In [1]: import numpy as np

In [2]: import numpy.linalg as la

In [3]: np.set_printoptions(precision=2, suppress=True, linewidth=200)

In [4]: K = np.loadtxt("test12.csv", delimiter=",")

In [5]: K
Out[5]: 
array([[0.5 , 0.  , 0.  , 0.5 , 0.  , 0.  , 0.  , 0.  , 0.  , 0.  , 0.  ],
       [0.  , 0.33, 0.  , 0.  , 0.33, 0.  , 0.  , 0.  , 0.  , 0.  , 0.33],
       [0.  , 0.  , 0.5 , 0.5 , 0.  , 0.  , 0.  , 0.  , 0.  , 0.  , 0.  ],
       [0.  , 0.25, 0.  , 0.25, 0.  , 0.25, 0.  , 0.  , 0.  , 0.  , 0.25],
       [0.  , 0.  , 0.  , 0.25, 0.5 , 0.  , 0.  , 0.25, 0.  , 0.  , 0.  ],
       [0.33, 0.  , 0.  , 0.  , 0.  , 0.33, 0.  , 0.  , 0.  , 0.33, 0.  ],
       [0.  , 0.2 , 0.  , 0.2 , 0.  , 0.  , 0.4 , 0.2 , 0.  , 0.  , 0.  ],
       [0.  , 0.5 , 0.  , 0.  , 0.  , 0.  , 0.  , 0.5 , 0.  , 0.  , 0.  ],
       [0.2 , 0.  , 0.2 , 0.2 , 0.  , 0.  , 0.2 , 0.  , 0.2 , 0.  , 0.  ],
       [0.  , 0.  , 0.  , 0.  , 0.25, 0.25, 0.  , 0.25, 0.  , 0.25, 0.  ],
       [0.25, 0.  , 0.  , 0.  , 0.  , 0.  , 0.25, 0.  , 0.  , 0.  , 0.5 ]])

In [6]: def softmax(z):
   ...:     e = np.exp(z - z.max(axis=-1, keepdims=True))
   ...:     return e / e.sum(axis=-1, keepdims=True)
   ...: 

In [7]: softmax(K[3] + -2)
Out[7]: array([0.08, 0.11, 0.08, 0.11, 0.08, 0.11, 0.08, 0.08, 0.08, 0.08, 0.11])

In [8]: softmax(K).sum(axis=1)
Out[8]: array([1., 1., 1., 1., 1., 1., 1., 1., 1., 1., 1.])

In [9]: softmax(10 * K[3])
Out[9]: array([0.02, 0.22, 0.02, 0.22, 0.02, 0.22, 0.02, 0.02, 0.02, 0.02, 0.22])

In [10]: att = K @ K.T / np.sqrt(11)

In [11]: softmax(att).round(6).argmax(axis=1)
Out[11]: array([ 0,  1,  2,  3,  4,  5,  6,  7,  0,  9, 10])

In [12]: softmax(att)
Out[12]: 
array([[0.1 , 0.09, 0.09, 0.09, 0.09, 0.09, 0.09, 0.09, 0.09, 0.09, 0.09],
       [0.09, 0.1 , 0.09, 0.09, 0.09, 0.09, 0.09, 0.09, 0.09, 0.09, 0.09],
       [0.09, 0.09, 0.1 , 0.09, 0.09, 0.09, 0.09, 0.09, 0.09, 0.09, 0.09],
       [0.09, 0.09, 0.09, 0.09, 0.09, 0.09, 0.09, 0.09, 0.09, 0.09, 0.09],
       [0.09, 0.09, 0.09, 0.09, 0.1 , 0.09, 0.09, 0.09, 0.09, 0.09, 0.09],
       [0.09, 0.09, 0.09, 0.09, 0.09, 0.1 , 0.09, 0.09, 0.09, 0.09, 0.09],
       [0.09, 0.09, 0.09, 0.09, 0.09, 0.09, 0.1 , 0.09, 0.09, 0.09, 0.09],
       [0.09, 0.09, 0.09, 0.09, 0.09, 0.09, 0.09, 0.1 , 0.09, 0.09, 0.09],
       [0.09, 0.09, 0.09, 0.09, 0.09, 0.09, 0.09, 0.09, 0.09, 0.09, 0.09],
       [0.09, 0.09, 0.09, 0.09, 0.09, 0.09, 0.09, 0.09, 0.09, 0.1 , 0.09],
       [0.09, 0.09, 0.09, 0.09, 0.09, 0.09, 0.09, 0.09, 0.09, 0.09, 0.1 ]])

In [13]: C2 = K.T @ K

In [14]: np.round(la.eigvalsh(C2)[::-1], 2) + 0
Out[14]: array([1.23, 0.78, 0.52, 0.44, 0.34, 0.23, 0.19, 0.09, 0.06, 0.02, 0.  ])

In [15]: np.allclose(C2, C2.T)
Out[15]: True

In [16]: (K @ K.T).shape
Out[16]: (11, 11)

In [17]: A2 = K / la.norm(K, axis=1, keepdims=True)

In [18]: C2 = A2 @ A2.T

In [19]: (np.abs(C2) > 0.9).astype(int)
Out[19]: 
array([[1, 0, 0, 0, 0, 0, 0, 0, 0, 0, 0],
       [0, 1, 0, 0, 0, 0, 0, 0, 0, 0, 0],
       [0, 0, 1, 0, 0, 0, 0, 0, 0, 0, 0],
       [0, 0, 0, 1, 0, 0, 0, 0, 0, 0, 0],
       [0, 0, 0, 0, 1, 0, 0, 0, 0, 0, 0],
       [0, 0, 0, 0, 0, 1, 0, 0, 0, 0, 0],
       [0, 0, 0, 0, 0, 0, 1, 0, 0, 0, 0],
       [0, 0, 0, 0, 0, 0, 0, 1, 0, 0, 0],
       [0, 0, 0, 0, 0, 0, 0, 0, 1, 0, 0],
       [0, 0, 0, 0, 0, 0, 0, 0, 0, 1, 0],
       [0, 0, 0, 0, 0, 0, 0, 0, 0, 0, 1]])

In [20]: np.degrees(np.arccos(np.clip(C2[2, 9], -1, 1)))
Out[20]: np.float64(90.0)
